$ python -q
>>> import numpy as np
>>> from numpy import linalg as LA
>>> np.set_printoptions(precision=2, suppress=True, linewidth=100)
>>> def rnd(a):
...     return np.round(a, 2) + 0
... 
>>> F = np.load("w.npy")
>>> print(F)
[[ 2  1 -2 -2  1]
 [ 4  2 -4 -4  2]
 [ 4  2 -4 -4  2]
 [ 4  2 -4 -4  2]
 [ 4  2 -4 -4  2]
 [ 0  0  0  0  0]]
>>> # row 2 repeats row 1
>>> print([round(float(x), 2) for x in LA.svd(F, compute_uv=False)[:3]])
[15.43, 0.0, 0.0]
>>> print(LA.matrix_rank(F, rtol=0.1))
1
>>> print(rnd(LA.norm(F, 2) / LA.norm(F)))
1.0
>>> W0 = np.load("dump.npy")
>>> print(W0)
[[ 6.96  5.02  6.04  3.  ]
 [ 7.    5.02  5.98  2.94]
 [ 0.01  0.02 -0.04  0.01]
 [14.01 10.02 12.06  5.99]]
>>> rng = np.random.default_rng(353038)
>>> labels = rng.permutation(4)
>>> A2 = W0[:, labels] * rng.choice([-1, 1], 4)
>>> print(A2)
[[ -3.     5.02  -6.04   6.96]
 [ -2.94   5.02  -5.98   7.  ]
 [ -0.01   0.02   0.04   0.01]
 [ -5.99  10.02 -12.06  14.01]]
>>> Uu, _, vt = LA.svd(W0.T @ A2)
>>> print(rnd(Uu @ vt))
[[ 0.  0.  0.  1.]
 [ 0.  1.  0.  0.]
 [ 0.  0. -1.  0.]
 [-1.  0.  0.  0.]]
>>> u = np.array([1, -1, 2, 2])
>>> A2 = W0 + np.outer(u, np.eye(4)[2])
>>> print(LA.matrix_rank(LA.inv(A2) - LA.inv(W0), tol=1e-8))
1
>>> print(LA.matrix_rank(A2 - W0))
1
>>> print(A2)
[[ 6.96  5.02  7.04  3.  ]
 [ 7.    5.02  4.98  2.94]
 [ 0.01  0.02  1.96  0.01]
 [14.01 10.02 14.06  5.99]]
>>> t3 = np.stack([W0, -3 * W0, W0[::-1]])
>>> print((t3 @ W0.T).shape)
(3, 4, 4)
>>> print(rnd(LA.det(t3)))
[0.   0.18 0.  ]
>>> print(rnd(LA.norm(t3, axis=(1, 2))))
[26.75 80.26 26.75]
>>> print(rnd((W0 + W0.T) / 2))
[[ 6.96  6.01  3.02  8.5 ]
 [ 6.01  5.02  3.    6.48]
 [ 3.02  3.   -0.04  6.04]
 [ 8.5   6.48  6.04  5.99]]
>>> print(rnd(LA.det(W0)))
0.0
>>> Uu, s, vt = LA.svd(W0, full_matrices=False)
>>> print(rnd(s))
[26.75  0.07  0.04  0.03]
>>> print(rnd(np.sqrt((s ** 2).sum())), rnd(LA.norm(W0)))
26.75 26.75
>>> print(rnd(Uu.T @ W0 @ vt.T))
[[26.75  0.    0.    0.  ]
 [ 0.    0.07  0.    0.  ]
 [ 0.    0.    0.04  0.  ]
 [ 0.    0.    0.    0.03]]
>>> print(rnd(np.abs(vt[0])))
[0.64 0.46 0.55 0.27]
>>> print(rnd(np.cumsum(s ** 2) / np.sum(s ** 2)))
[1. 1. 1. 1.]
>>> print(np.abs(Uu[:, 0]).round(6).argmax())
3
>>> A = np.load("layer13.npy")
>>> print(A)
[[ 0 -2]
 [ 2  0]]
>>> # skew-symmetric
>>> W = np.array([[2, 3, -3], [0, 1, 1]])
>>> beta = np.array([0, 1, 2])
>>> hid = np.maximum(A @ W + beta, 0)
>>> print(LA.matrix_rank(hid))
1
>>> print(hid)
[[0 0 0]
 [4 7 0]]
>>> basis = np.array([[1, 4, 4], [1, 1, 4], [2, 0, 1]])
>>> print((hid @ basis).round(6).argmax(axis=1))
[0 2]
>>> print(hid @ basis)
[[ 0  0  0]
 [11 23 44]]
>>> cov = hid.T @ hid
>>> print(cov)
[[16 28  0]
 [28 49  0]
 [ 0  0  0]]
>>> print(LA.matrix_rank(cov))
1
>>> vec = np.array([-2, 1])
>>> print((A @ vec).argmax())
0
>>> print((A * vec).sum(axis=1))
[-2 -4]
>>> print(np.sign((A @ vec).round(6)))
[-1 -1]
>>> J = np.loadtxt("case4.csv", delimiter=",")
>>> print(J)
[[0. 1. 1. 1.]
 [1. 0. 0. 0.]
 [1. 0. 0. 0.]
 [1. 0. 0. 0.]]
>>> print([round(float(LA.det(J[:i, :i])), 2) + 0 for i in range(1, 5)])
[0.0, -1.0, 0.0, 0.0]
>>> print(rnd(LA.eigvalsh(J).min()))
-1.73
>>> print(np.all(LA.eigvalsh(J) > 0))
False
>>> def softmax(z):
...     e = np.exp(z - z.max(axis=-1, keepdims=True))
...     return e / e.sum(axis=-1, keepdims=True)
... 
>>> print(softmax(J).sum(axis=1))
[1. 1. 1. 1.]
>>> print(rnd(softmax(J[1] + 4)))
[0.48 0.17 0.17 0.17]
>>> att = J @ J.T / np.sqrt(4)
>>> print(rnd(softmax(att)[1] @ J))
[0.83 0.17 0.17 0.17]
>>> print(rnd(softmax(att + np.triu(np.full(att.shape, -np.inf), 1))))
[[1.   0.   0.   0.  ]
 [0.38 0.62 0.   0.  ]
 [0.23 0.38 0.38 0.  ]
 [0.17 0.28 0.28 0.28]]
>>> Uu, s, vt = LA.svd(J)
>>> V = vt[:(s > 1e-8).sum()]
>>> vec = J[2] + 2 * J[1] + rng.integers(2) * np.eye(4)[0]
>>> print(vec)
[3. 0. 0. 0.]
>>> print(LA.matrix_rank(np.vstack([J, vec])))
2
>>> print(rnd(V.T @ V))
[[1.   0.   0.   0.  ]
 [0.   0.33 0.33 0.33]
 [0.   0.33 0.33 0.33]
 [0.   0.33 0.33 0.33]]
>>> Uu, s, vt = LA.svd(J)
>>> print(rnd(s))
[1.73 1.73 0.   0.  ]
>>> A2 = Uu[:, :2] @ np.diag(s[:2]) @ vt[:2]
>>> print(rnd(LA.norm(J - A2) / LA.norm(J)))
0.0
>>> print(rnd(np.abs(J - A2).max()))
0.0
>>> print(LA.matrix_rank(A2))
2
>>> print(rnd(LA.norm(J - A2, 2)), rnd(s[2]))
0.0 0.0
>>> A2 = J / np.sqrt((J ** 2).mean(axis=1, keepdims=True))
>>> print(rnd(LA.norm(A2, axis=1)))
[2. 2. 2. 2.]
>>> print(J - J.mean(axis=1, keepdims=True))
[[-0.75  0.25  0.25  0.25]
 [ 0.75 -0.25 -0.25 -0.25]
 [ 0.75 -0.25 -0.25 -0.25]
 [ 0.75 -0.25 -0.25 -0.25]]
>>> print(A2[3])
[2. 0. 0. 0.]
>>> mat = np.loadtxt("run2.csv", delimiter=",")
>>> print(mat)
[[ 4. -6. -8.]
 [-5.  5. -2.]
 [-3. -5.  8.]
 [ 6.  7.  3.]
 [ 3.  0. -9.]]
>>> A2 = np.c_[mat[:, :2] @ np.array([[-5, 2], [-1, -5]]), np.array([-3, 0, 2, 2, 0])]
>>> print(A2)
[[-14.  38.  -3.]
 [ 20. -35.   0.]
 [ 20.  19.   2.]
 [-37. -23.   2.]
 [-15.   6.   0.]]
>>> print(rnd(LA.norm(LA.qr(mat)[0].T @ A2, axis=0) ** 2 / ((A2 ** 2).sum(axis=0) + 1e-12)))
[1.   1.   0.71]
>>> print(rnd(LA.norm(A2 - mat @ LA.lstsq(mat, A2)[0], axis=0)))
[0.  0.  2.2]
>>> print(LA.matrix_rank(A2))
3
>>> print(rnd(LA.lstsq(mat, A2[:, 0])[0]))
[-5. -1.  0.]
